% python3 -q
>>> import numpy as np
>>> np.set_printoptions(suppress=True, linewidth=200)
>>> M = np.array([[0, 3, -4, 2], [-3, 0, 3, 3], [4, -3, 0, 0], [-2, -3, 0, 0]])
>>> M
array([[ 0,  3, -4,  2],
       [-3,  0,  3,  3],
       [ 4, -3,  0,  0],
       [-2, -3,  0,  0]])
>>> blk = np.stack([M, 3 * M, M[::-1]])
>>> (blk @ M.T).shape
(3, 4, 4)
>>> np.round(np.linalg.norm(blk, axis=(1, 2)), 2)
array([ 9.7 , 29.09,  9.7 ])
>>> np.round(np.linalg.det(blk), 2)
array([  324., 26244.,   324.])
>>> np.linalg.matrix_rank(blk.reshape(3, -1))
np.int64(2)
>>> blk.shape
(3, 4, 4)
>>> blk.sum(axis=0)
array([[ -2,   9, -16,   8],
       [ -8,  -3,  12,  12],
       [ 13, -12,   3,   3],
       [ -8,  -9,  -4,   2]])
>>> f = np.array([-3, -1, -3, -1])
>>> W0 = f[np.abs(np.subtract.outer(np.arange(4), np.arange(4)))]
>>> W0
array([[-3, -1, -3, -1],
       [-1, -3, -1, -3],
       [-3, -1, -3, -1],
       [-1, -3, -1, -3]])
>>> [round(float(np.linalg.det(W0[:i, :i])), 2) + 0 for i in range(1, 5)]
[-3.0, 8.0, 0.0, 0.0]
>>> np.round(np.linalg.eigvals(M), 2)
array([-0.+6.21j, -0.-6.21j, -0.+2.9j , -0.-2.9j ])
>>> round(float(np.linalg.det(2 * M)), 2), round(float(np.linalg.det(M)), 2)
(5184.0, 324.0)
>>> round(np.linalg.eigvals(M).sum().real, 2)
np.float64(-0.0)
>>> np.einsum("ij,ji->", M, M)
np.int64(-94)
>>> np.einsum("ii->", M)
np.int64(0)
>>> r = np.linalg.matrix_rank(W0)
>>> r
np.int64(2)
>>> null = np.linalg.svd(W0)[2][r:].T
>>> np.linalg.matrix_rank(W0.T @ W0), np.linalg.matrix_rank(W0 @ W0.T)
(np.int64(2), np.int64(2))
>>> null.shape
(4, 2)
>>> np.allclose(W0 @ null, 0)
True
>>> np.round(np.sort(np.abs(np.linalg.eigvals(W0))), 2) + 0
array([0., 0., 4., 8.])
>>> np.trace(W0)
np.int64(-12)
>>> (W0 - W0.T) / 2
array([[0., 0., 0., 0.],
       [0., 0., 0., 0.],
       [0., 0., 0., 0.],
       [0., 0., 0., 0.]])
>>> round(float(np.abs(np.linalg.eigvals(W0)).max()), 2)
8.0
>>> E = np.loadtxt("case15.csv", delimiter=",")
>>> E.round(2)
array([[ 0.98,  0.09,  0.13, -0.06,  0.09],
       [ 0.09,  0.54, -0.64,  0.28, -0.46],
       [ 0.13, -0.64,  0.1 ,  0.39, -0.64],
       [-0.06,  0.28,  0.39,  0.83,  0.28],
       [ 0.09, -0.46, -0.64,  0.28,  0.54]])
>>> vec = np.array([-2, -1, 1, 0, -1])
>>> np.round(np.linalg.inv(E), 2)
array([[ 0.98,  0.09,  0.13, -0.06,  0.09],
       [ 0.09,  0.54, -0.64,  0.28, -0.46],
       [ 0.13, -0.64,  0.1 ,  0.39, -0.64],
       [-0.06,  0.28,  0.39,  0.83,  0.28],
       [ 0.09, -0.46, -0.64,  0.28,  0.54]])
>>> np.round(np.linalg.svd(E, compute_uv=False), 2)
array([1., 1., 1., 1., 1.])
>>> np.round(np.linalg.norm(E, axis=0), 2)
array([1., 1., 1., 1., 1.])
>>> np.round(E.T @ E, 2) + 0
array([[1., 0., 0., 0., 0.],
       [0., 1., 0., 0., 0.],
       [0., 0., 1., 0., 0.],
       [0., 0., 0., 1., 0.],
       [0., 0., 0., 0., 1.]])
>>> round(E[:, 3] @ E[:, 1], 2)
np.float64(-0.0)
>>> np.round(np.linalg.pinv(E), 2)
array([[ 0.98,  0.09,  0.13, -0.06,  0.09],
       [ 0.09,  0.54, -0.64,  0.28, -0.46],
       [ 0.13, -0.64,  0.1 ,  0.39, -0.64],
       [-0.06,  0.28,  0.39,  0.83,  0.28],
       [ 0.09, -0.46, -0.64,  0.28,  0.54]])
>>> q = E.astype(float).copy()
>>> for j in range(5):
...     q[:, j] -= q[:, :j] @ (q[:, :j].T @ q[:, j])
...     q[:, j] /= np.linalg.norm(q[:, j])
... 
>>> q.round(2)
array([[ 0.98,  0.09,  0.13, -0.06,  0.09],
       [ 0.09,  0.54, -0.64,  0.28, -0.46],
       [ 0.13, -0.64,  0.1 ,  0.39, -0.64],
       [-0.06,  0.28,  0.39,  0.83,  0.28],
       [ 0.09, -0.46, -0.64,  0.28,  0.54]])
>>> q, vecs = np.linalg.qr(E[:, :1])[0], np.linalg.qr(E[:, 1:])[0]
>>> sig = np.linalg.svd(q.T @ vecs, compute_uv=False)
>>> round(np.linalg.norm(q @ q.T - vecs @ vecs.T, 2), 2)
np.float64(1.0)
>>> np.round(np.degrees(np.arccos(sig.clip(0, 1))), 2)
array([90.])
>>> evals, vecs = np.linalg.eigh(E)
>>> vec = np.array([-2, -3, -2, -1, -2])
>>> np.round(vec @ E @ vec, 2)
np.float64(0.79)
>>> round(float(vec @ E @ vec / (vec @ vec)), 2), np.round(evals[0], 2), np.round(evals[-1], 2)
(0.04, np.float64(-1.0), np.float64(1.0))
>>> feats = np.load("m.npy")
>>> feats.round(2)
array([[ 0.91, -0.15,  0.23, -0.07],
       [-0.15,  0.33,  0.03, -0.45],
       [ 0.23,  0.03,  0.07, -0.11],
       [-0.07, -0.45, -0.11,  0.68]])
>>> np.einsum("ii->", feats)
np.float64(2.0)
>>> np.einsum("ij,ji->", feats, feats)
np.float64(2.0)
>>> np.round(np.poly(feats), 2) + 0
array([ 1., -2.,  1.,  0.,  0.])
>>> round(np.linalg.det(feats.T), 2)
np.float64(-0.0)
>>> evals, vecs = np.linalg.eigh(feats)
>>> vec = np.array([2, -1, 0, -1])
>>> np.round(vecs * np.abs(evals) @ vecs.T, 2)
array([[ 0.91, -0.15,  0.23, -0.07],
       [-0.15,  0.33,  0.03, -0.45],
       [ 0.23,  0.03,  0.07, -0.11],
       [-0.07, -0.45, -0.11,  0.68]])
>>> np.round(vec @ feats @ vec, 2)
np.float64(4.63)
>>> round(float(vec @ feats @ vec / (vec @ vec)), 2), round(float(evals[0]), 2), round(float(evals[-1]), 2)
(0.77, -0.0, 1.0)
>>> [round(float(x), 2) for x in np.linalg.svd(feats, compute_uv=False)[:3]]
[1.0, 1.0, 0.0]
>>> np.argsort(-np.linalg.norm(feats, axis=0).round(6), kind="stable")[:3]
array([0, 3, 1])
>>> vec = np.array([0, 1, -3, 1])
>>> np.round(feats * vec, 2)
array([[ 0.  , -0.15, -0.7 , -0.07],
       [-0.  ,  0.33, -0.08, -0.45],
       [ 0.  ,  0.03, -0.22, -0.11],
       [-0.  , -0.45,  0.34,  0.68]])
>>> np.linalg.norm(feats @ vec) <= np.linalg.norm(feats, 2) * np.linalg.norm(vec) + 1e-9
np.True_
>>> np.round(feats @ np.ones(4), 2)
array([ 0.93, -0.24,  0.22,  0.06])
>>> np.sign((feats @ vec).round(6))
array([-1., -1., -1.,  1.])
>>> (feats @ vec).argmax()
np.int64(3)
>>> np.round(np.einsum("ij,j->i", feats, vec), 2)
array([-0.91, -0.19, -0.31,  0.58])
>>> rng = np.random.default_rng(44)
>>> labels = rng.permutation(4)
>>> labels
array([1, 0, 2, 3])
>>> out = feats[labels][:, labels]
>>> np.trace(out)
np.float64(2.0)
>>> out.round(2)
array([[ 0.33, -0.15,  0.03, -0.45],
       [-0.15,  0.91,  0.23, -0.07],
       [ 0.03,  0.23,  0.07, -0.11],
       [-0.45, -0.07, -0.11,  0.68]])
>>> round(np.linalg.det(out), 2), round(np.linalg.det(feats[labels]), 2)
(np.float64(-0.0), np.float64(0.0))
>>> np.round(np.sort(np.abs(np.linalg.eigvals(out))), 2) + 0
array([0., 0., 1., 1.])
>>> np.allclose(out, feats)
False
>>> K = np.array([[-1.77, 2.34, 0.61],
...     [1.02, 2.63, 1.03],
...     [-1.25, 2.48, 1.15],
...     [1.18, 0.64, -2.68],
...     [-2.67, 0.58, -1.23],
...     [-0.93, -2.83, -0.32],
...     [-1.49, 2.59, -0.29],
...     [-0.41, -0.71, 2.88],
...     [1.81, -0.69, 2.29],
...     [0.97, -1.11, -2.61],
...     [0.55, 2.42, 1.68],
...     [-1.27, 1.6, 2.2],
...     [-2.1, 1.97, 0.85],
...     [-0.54, -0.65, -2.88],
...     [0.38, -1.14, -2.75]])
>>> labels = K[:, 2] > np.median(K[:, 2])
>>> f = K[labels].mean(axis=0) - K[~labels].mean(axis=0)
>>> ((K - K.mean(axis=0)) @ f > 0).astype(int)
array([1, 1, 1, 0, 0, 0, 1, 1, 1, 0, 1, 1, 1, 0, 0])
>>> labels.astype(int)
array([0, 1, 1, 0, 0, 0, 0, 1, 1, 0, 1, 1, 1, 0, 0])
>>> f.round(2)
array([0.37, 1.33, 3.24])
>>> np.argsort(-np.abs(f).round(6), kind="stable")
array([2, 1, 0])
>>> out = np.array([[5, 1, 5, 3], [4, 0, 0, 2], [0, 2, 3, 1], [3, 3, 2, 5]])
>>> arr = np.triu(out)
>>> arr
array([[5, 1, 5, 3],
       [0, 0, 0, 2],
       [0, 0, 3, 1],
       [0, 0, 0, 5]])
>>> [int(np.linalg.matrix_rank(np.linalg.matrix_power(arr, p))) for p in range(1, 5)]
[3, 3, 3, 3]
>>> np.prod(np.diag(arr)), round(float(np.linalg.det(arr)), 2)
(np.int64(0), 0.0)
>>> arr @ arr
array([[25,  5, 40, 37],
       [ 0,  0,  0, 10],
       [ 0,  0,  9,  8],
       [ 0,  0,  0, 25]])
>>> U, sig, vt = np.linalg.svd(arr)
>>> np.argmax(sig[:-1] / (sig[1:] + 1e-6)) + 1
np.int64(3)
>>> sig.round(2) + 0
array([8.51, 4.73, 2.05, 0.  ])
>>> out = U[:, :3] @ np.diag(sig[:3]) @ vt[:3]
>>> round(np.abs(arr - out).max(), 2)
np.float64(0.0)
>>> round(float(np.linalg.norm(arr - out, 2)), 2), round(sig[3], 2)
(0.0, np.float64(0.0))
>>> np.linalg.matrix_rank(out)
np.int64(3)
>>> out.round(2) + 0
array([[5., 1., 5., 3.],
       [0., 0., 0., 2.],
       [0., 0., 3., 1.],
       [0., 0., 0., 5.]])
>>> f = np.array([0, 2, 1, 3]) + 0.5
>>> F = np.eye(4) - 2 * np.outer(f, f) / (f @ f)
>>> F.round(2)
array([[ 0.98, -0.12, -0.07, -0.17],
       [-0.12,  0.4 , -0.36, -0.83],
       [-0.07, -0.36,  0.79, -0.5 ],
       [-0.17, -0.83, -0.5 , -0.17]])
>>> evals, vecs = np.linalg.eigh(F)
>>> (evals > 1e-8).sum(), (evals < -1e-8).sum()
(np.int64(3), np.int64(1))
>>> np.round(np.linalg.eigvalsh(F + 4 * np.eye(4)), 2)
array([3., 5., 5., 5.])
>>> np.round(vecs @ np.diag(evals) @ vecs.T, 2)
array([[ 0.98, -0.12, -0.07, -0.17],
       [-0.12,  0.4 , -0.36, -0.83],
       [-0.07, -0.36,  0.79, -0.5 ],
       [-0.17, -0.83, -0.5 , -0.17]])
>>> np.round(vecs.T @ F @ vecs, 2) + 0
array([[-1.,  0.,  0.,  0.],
       [ 0.,  1.,  0.,  0.],
       [ 0.,  0.,  1.,  0.],
       [ 0.,  0.,  0.,  1.]])
>>> J = np.diag(np.array([5, -3, 4, 5]))
>>> J
array([[ 5,  0,  0,  0],
       [ 0, -3,  0,  0],
       [ 0,  0,  4,  0],
       [ 0,  0,  0,  5]])
>>> q, vecs = np.linalg.qr(J[:, :3])[0], np.linalg.qr(J[:, 3:])[0]
>>> sig = np.linalg.svd(q.T @ vecs, compute_uv=False)
>>> round(np.linalg.norm(q @ q.T - vecs @ vecs.T, 2), 2)
np.float64(1.0)
>>> q = F.astype(float).copy()
>>> for j in range(4):
...     q[:, j] -= q[:, :j] @ (q[:, :j].T @ q[:, j])
...     q[:, j] /= np.linalg.norm(q[:, j])
... 
>>> q.round(2)
array([[ 0.98, -0.12, -0.07, -0.17],
       [-0.12,  0.4 , -0.36, -0.83],
       [-0.07, -0.36,  0.79, -0.5 ],
       [-0.17, -0.83, -0.5 , -0.17]])
>>> cov = q.T @ q
>>> cov.round(2) + 0
array([[1., 0., 0., 0.],
       [0., 1., 0., 0.],
       [0., 0., 1., 0.],
       [0., 0., 0., 1.]])
>>> np.allclose(cov, cov.T)
True
